In [1]: import numpy as np

In [2]: from numpy import linalg as LA

In [3]: np.set_printoptions(precision=3, suppress=True, linewidth=140, sign=" ")

In [4]: K = np.loadtxt("layer7.csv", delimiter=",")

In [5]: K
Out[5]: 
array([[-1.,  0.,  0., -2.],
       [ 0., -1., -2.,  0.],
       [ 0., -2., -1.,  0.],
       [-2.,  0.,  0., -1.]])

In [6]: # 2 blocks once reordered

In [7]: np.round(LA.eigvalsh(K).min(), 3)
Out[7]: np.float64(-3.0)

In [8]: print([round(float(LA.det(K[:i, :i])), 2) + 0 for i in range(1, 5)])
[-1.0, 1.0, 3.0, 9.0]

In [9]: round(float(LA.norm(K[3], 1)), 3), np.round(LA.norm(K[3], np.inf), 3)
Out[9]: (3.0, np.float64(2.0))

In [10]: round(float(LA.norm(K[3] - K[0])), 3)
Out[10]: 1.414

In [11]: LA.norm(K, axis=1).argmax()
Out[11]: np.int64(0)

In [12]: round(float(LA.norm(K, 1)), 3), round(float(LA.norm(K, np.inf)), 3)
Out[12]: (3.0, 3.0)

In [13]: print(np.round(LA.det(K), 3))
9.0

In [14]: print((LA.matrix_power((K != 0) + (K.T != 0) + np.eye(4), 4) > 0).astype(int))
[[ 1  0  0  1]
 [ 0  1  1  0]
 [ 0  1  1  0]
 [ 1  0  0  1]]

In [15]: K @ K
Out[15]: 
array([[ 5.,  0.,  0.,  4.],
       [ 0.,  5.,  4.,  0.],
       [ 0.,  4.,  5.,  0.],
       [ 4.,  0.,  0.,  5.]])

In [16]: F = np.load("arr.npy")

In [17]: F
Out[17]: 
array([[ 1, -3,  1, -3,  1, -3],
       [-3, -2, -3, -2, -3, -2],
       [ 3, -3,  3, -3,  3, -3],
       [ 1, -3,  1, -3,  1, -3],
       [-3, -2, -3, -2, -3, -2],
       [ 3, -3,  3, -3,  3, -3]])

In [18]: evals, vecs = LA.eigh(K)

In [19]: print(LA.eigvalsh(K @ K))
[ 1.  1.  9.  9.]

In [20]: print(vecs @ np.diag(evals) @ vecs.T)
[[-1.  0.  0. -2.]
 [ 0. -1. -2.  0.]
 [ 0. -2. -1.  0.]
 [-2.  0.  0. -1.]]

In [21]: print(np.round(vecs.T @ vecs, 3) + 0)
[[ 1.  0.  0.  0.]
 [ 0.  1.  0.  0.]
 [ 0.  0.  1.  0.]
 [ 0.  0.  0.  1.]]

In [22]: print((evals > 1e-8).sum(), (evals < -1e-8).sum())
2 2

In [23]: M2 = F / np.sqrt((F ** 2).mean(axis=1, keepdims=True))

In [24]: print(LA.norm(M2, axis=1))
[ 2.449  2.449  2.449  2.449  2.449  2.449]

In [25]: LA.matrix_rank(F - F.mean(axis=1, keepdims=True))
Out[25]: np.int64(1)

In [26]: M2[5]
Out[26]: array([ 1., -1.,  1., -1.,  1., -1.])

In [27]: Q, _ = LA.qr(np.array([[1.9, -0.2, 1.4, -1.1],
    ...:     [-1.9, 1.2, 0.6, -0.6],
    ...:     [0.1, -1.5, 0.0, -0.2],
    ...:     [-1.1, -0.2, -0.3, 0.3]]))

In [28]: vecs, _ = LA.qr(np.array([[0.4, -1.3, -0.7, -2.1],
    ...:     [-0.8, 0.1, -1.0, -1.0],
    ...:     [-2.4, -0.3, -1.5, 0.7],
    ...:     [0.9, -0.1, 0.9, 1.3]]))

In [29]: sv = 5 * 0.7 ** np.arange(4)

In [30]: mat = Q[:, :4] * sv @ vecs[:4]

In [31]: print(mat)
[[-1.349  3.427 -0.781 -0.112]
 [-2.07  -2.907  0.515 -1.326]
 [ 0.238  0.652  2.856  1.252]
 [-0.677 -1.812  0.516  1.742]]

In [32]: rng = np.random.default_rng(562)

In [33]: idx = rng.permutation(4)

In [34]: idx
Out[34]: array([ 0,  3,  2,  1])

In [35]: M2 = mat[idx][:, idx]

In [36]: np.round(np.trace(M2), 3)
Out[36]: np.float64(0.342)

In [37]: print(round(LA.det(M2), 3), round(float(LA.det(mat[idx])), 3))
73.531 -73.531

In [38]: round(float(LA.det(mat)), 3)
Out[38]: 73.531

In [39]: mat.sum(axis=1)
Out[39]: array([ 1.186, -5.788,  4.997, -0.231])

In [40]: print(mat.sum(axis=0))
[-3.859 -0.64   3.106  1.557]

In [41]: LA.matrix_rank(mat)
Out[41]: np.int64(4)

In [42]: np.count_nonzero(mat)
Out[42]: np.int64(16)

In [43]: LA.svd(mat, compute_uv=False)
Out[43]: array([ 5.   ,  3.5  ,  2.45 ,  1.715])

In [44]: mat - mat[0]
Out[44]: 
array([[ 0.   ,  0.   ,  0.   ,  0.   ],
       [-0.722, -6.334,  1.297, -1.214],
       [ 1.586, -2.775,  3.637,  1.363],
       [ 0.671, -5.239,  1.297,  1.854]])

In [45]: round(np.abs(mat).max(), 3)
Out[45]: np.float64(3.427)

In [46]: np.unravel_index(np.abs(mat).argmax(), mat.shape)
Out[46]: (np.int64(0), np.int64(1))

In [47]: vec = np.array([2, -2, -1, 2])

In [48]: rhs = mat @ vec

In [49]: b, lr = np.zeros(4), 1 / LA.norm(mat, 2) ** 2

In [50]: for i in range(8):
    ...:     b -= lr * mat.T @ (mat @ b - rhs)
    ...:     if i % 2 == 0: print(i, round(LA.norm(mat @ b - rhs), 3))
    ...: 
0 5.936
2 3.553
4 2.261
6 1.508

In [51]: b
Out[51]: array([ 1.918, -1.888, -0.583,  1.509])

In [52]: f, g = mat[1], mat[2]

In [53]: np.round(f @ g, 3)
Out[53]: np.float64(-2.574)

In [54]: pr = (f @ g) / (f @ f) * f

In [55]: (g - pr) @ f
Out[55]: np.float64(0.0)

In [56]: g - pr
Out[56]: array([-0.123,  0.145,  2.946,  1.02 ])

In [57]: E = np.array([[0.0, -1.0, 0.0, 0.0],
    ...:     [-1.0, 2.0, -1.0, 0.0],
    ...:     [0.0, -1.0, 3.0, -1.0],
    ...:     [0.0, 0.0, -1.0, 1.0]])

In [58]: # symmetric, so the eigenvalues are real

In [59]: round(float(LA.norm(E, 2)), 3)
Out[59]: 3.935

In [60]: LA.norm(E, axis=1).argmax()
Out[60]: np.int64(2)

In [61]: print(round(LA.norm(E, "nuc"), 3))
6.946

In [62]: print(round(float(LA.norm(E, 1)), 3), round(LA.norm(E, np.inf), 3))
5.0 5.0

In [63]: M2 = E / np.sqrt((E ** 2).mean(axis=1, keepdims=True))

In [64]: E - E.mean(axis=1, keepdims=True)
Out[64]: 
array([[ 0.25, -0.75,  0.25,  0.25],
       [-1.  ,  2.  , -1.  ,  0.  ],
       [-0.25, -1.25,  2.75, -1.25],
       [ 0.  ,  0.  , -1.  ,  1.  ]])

In [65]: M2[3]
Out[65]: array([ 0.   ,  0.   , -1.414,  1.414])

In [66]: LA.matrix_rank(M2) == LA.matrix_rank(E)
Out[66]: np.True_

In [67]: evals, vecs = LA.eigh(E)

In [68]: np.unique(evals.round(6) + 0, return_counts=True)[1]
Out[68]: array([ 1,  1,  1,  1])

In [69]: print(np.abs(vecs[:, -1]))
[ 0.124  0.487  0.819  0.279]

In [70]: (evals > 1e-8).sum(), (evals < -1e-8).sum()
Out[70]: (np.int64(3), np.int64(1))

In [71]: evals
Out[71]: array([-0.473,  0.537,  2.   ,  3.935])

In [72]: (E - E.T) / 2
Out[72]: 
array([[ 0.,  0.,  0.,  0.],
       [ 0.,  0.,  0.,  0.],
       [ 0.,  0.,  0.,  0.],
       [ 0.,  0.,  0.,  0.]])

In [73]: LA.matrix_power(E, 2)
Out[73]: 
array([[ 1., -2.,  1.,  0.],
       [-2.,  6., -5.,  1.],
       [ 1., -5., 11., -4.],
       [ 0.,  1., -4.,  2.]])

In [74]: np.trace(E)
Out[74]: np.float64(6.0)

In [75]: print(np.sort(np.abs(LA.eigvals(E))))
[ 0.473  0.537  2.     3.935]

In [76]: np.einsum("ij,ji->", E, E)
Out[76]: np.float64(20.0)

In [77]: round(float(LA.eigvals(E).sum().real), 3)
Out[77]: 6.0

In [78]: np.kron(np.eye(2, dtype=int), E)
Out[78]: 
array([[ 0., -1.,  0.,  0.,  0., -0.,  0.,  0.],
       [-1.,  2., -1.,  0., -0.,  0., -0.,  0.],
       [ 0., -1.,  3., -1.,  0., -0.,  0., -0.],
       [ 0.,  0., -1.,  1.,  0.,  0., -0.,  0.],
       [ 0., -0.,  0.,  0.,  0., -1.,  0.,  0.],
       [-0.,  0., -0.,  0., -1.,  2., -1.,  0.],
       [ 0., -0.,  0., -0.,  0., -1.,  3., -1.],
       [ 0.,  0., -0.,  0.,  0.,  0., -1.,  1.]])

In [79]: X = np.load("case7.npy")

In [80]: print(X)
[[-6 -9  8  5]
 [-9 -4  4  0]
 [ 8  4 -8  4]
 [ 5  0  4  4]]

In [81]: # symmetric

In [82]: np.all(LA.eigvalsh(X) > 0)
Out[82]: np.False_

In [83]: [round(float(LA.det(X[:i, :i])), 2) + 0 for i in range(1, 5)]
Out[83]: [-6.0, -57.0, 232.0, 1600.0]

In [84]: evals, vecs = LA.eigh(X)

In [85]: vec = np.array([0, 1, 2, 0])

In [86]: LA.eigvalsh(X[1:, 1:])
Out[86]: array([-11.254,  -2.117,   5.372])

In [87]: vec @ X @ vec
Out[87]: np.int64(-20)

In [88]: print(vecs * np.abs(evals) @ vecs.T)
[[12.387  5.3   -4.474  2.108]
 [ 5.3    7.138 -5.289 -2.445]
 [-4.474 -5.289 10.516  1.189]
 [ 2.108 -2.445  1.189  6.72 ]]

In [89]: vec = np.array([8, 9, 6, -3])

In [90]: rhs = X @ vec

In [91]: b, lr = np.zeros(4), 1 / LA.norm(X, 2) ** 2

In [92]: for i in range(3):
    ...:     b -= lr * X.T @ (X @ b - rhs)
    ...:     if i % 1 == 0: print(i, round(LA.norm(X @ b - rhs), 3))
    ...: 
0 57.401
1 53.171
2 49.444

In [93]: print(b)
[ 5.456  3.591 -1.777 -0.466]

In [94]: M2 = LA.inv(X)

In [95]: round(LA.slogdet(X)[0], 3)
Out[95]: np.float64(1.0)

In [96]: np.allclose(M2, X.T)
Out[96]: False

In [97]: (np.abs(M2) > 1e-9).astype(int)
Out[97]: 
array([[ 1,  1,  1,  1],
       [ 1,  1,  1,  1],
       [ 1,  1,  1,  1],
       [ 1,  1,  1,  1]])

In [98]: X[2] @ X[1]
Out[98]: np.int64(-120)

In [99]: print(round(float(LA.norm(X[2], 1)), 3), round(float(LA.norm(X[2], np.inf)), 3))
24.0 8.0

In [100]: np.round(LA.norm(X, "nuc"), 3)
Out[100]: np.float64(36.762)

In [101]: print(LA.norm(X, axis=0))
[ 14.353  10.63   12.649   7.55 ]

In [102]: print(LA.norm(X, axis=1).argmax())
0

In [103]: round(float(LA.norm(X, 2)), 3)
Out[103]: 20.284

In [104]: cent = 20 * np.array([[0.4, -1.0, 0.7], [0.7, 0.2, 0.1]])

In [105]: idx = rng.integers(0, 2, 11)

In [106]: arr = cent[idx] + rng.normal(size=(11, 3))

In [107]: arr
Out[107]: 
array([[  5.405, -20.009,  13.109],
       [  7.988, -19.108,  13.498],
       [ 13.914,   3.126,   2.409],
       [  9.072, -20.734,  14.538],
       [  9.232, -19.737,  15.214],
       [  7.15 , -19.442,  13.296],
       [  7.42 , -20.819,  14.14 ],
       [ 10.59 , -19.448,  14.453],
       [ 13.396,   3.099,   2.798],
       [  6.641, -20.354,  12.654],
       [ 14.298,   2.909,   3.016]])

In [108]: idx = arr[:, 2] > np.median(arr[:, 2])

In [109]: f = arr[idx].mean(axis=0) - arr[~idx].mean(axis=0)

In [110]: ((arr - arr.mean(axis=0)) @ f > 0).astype(int)
Out[110]: array([ 1,  1,  0,  1,  1,  1,  1,  1,  0,  1,  0])

In [111]: idx.astype(int)
Out[111]: array([ 0,  1,  0,  1,  1,  0,  1,  1,  0,  0,  0])

In [112]: np.argsort(-np.abs(f).round(6), kind="stable")
Out[112]: array([ 1,  2,  0])

In [113]: M2 = np.array([[1, 1, 0], [1, 2, -1], [-1, -1, 1], [-3, -3, 3]])

In [114]: print(np.einsum("ij->j", E))
[-1.  0.  1.  0.]

In [115]: LA.matrix_rank(E @ M2)
Out[115]: np.int64(3)

In [116]: d = LA.norm(arr[:, None] - arr[None], axis=-1)

In [117]: np.flatnonzero(d[10] < d.mean() / 2)
Out[117]: array([  2,   8,  10])

In [118]: (d + 1e9 * np.eye(11)).round(6).argmin(axis=1)
Out[118]: array([ 9,  5,  8,  4,  3,  1,  5,  4,  2,  5,  2])

In [119]: print(LA.matrix_rank(d ** 2))
5

In [120]: d.shape
Out[120]: (11, 11)

In [121]: print(np.unravel_index(d.round(6).argmax(), d.shape))
(np.int64(2), np.int64(6))

In [122]: print(LA.norm(arr - arr.mean(axis=0), axis=1))
[  7.901   6.245  19.299   7.981   7.481   6.71    8.151   6.887  18.998   7.505  18.944]

In [123]: d[10].round(6).argsort(kind="stable")[:4]
Out[123]: array([ 10,   2,   8,   1])

In [124]: print(d[10])
[ 26.574  25.188   0.751  26.815  26.216  25.619  27.094  25.385   0.947  26.319   0.   ]

In [125]: d[:5, :5]
Out[125]: 
array([[  0.   ,   2.763,  26.872,   4.001,   4.375],
       [  2.763,   0.   ,  25.543,   2.213,   2.21 ],
       [ 26.872,  25.543,   0.   ,  27.2  ,  26.619],
       [  4.001,   2.213,  27.2  ,   0.   ,   1.215],
       [  4.375,   2.21 ,  26.619,   1.215,   0.   ]])
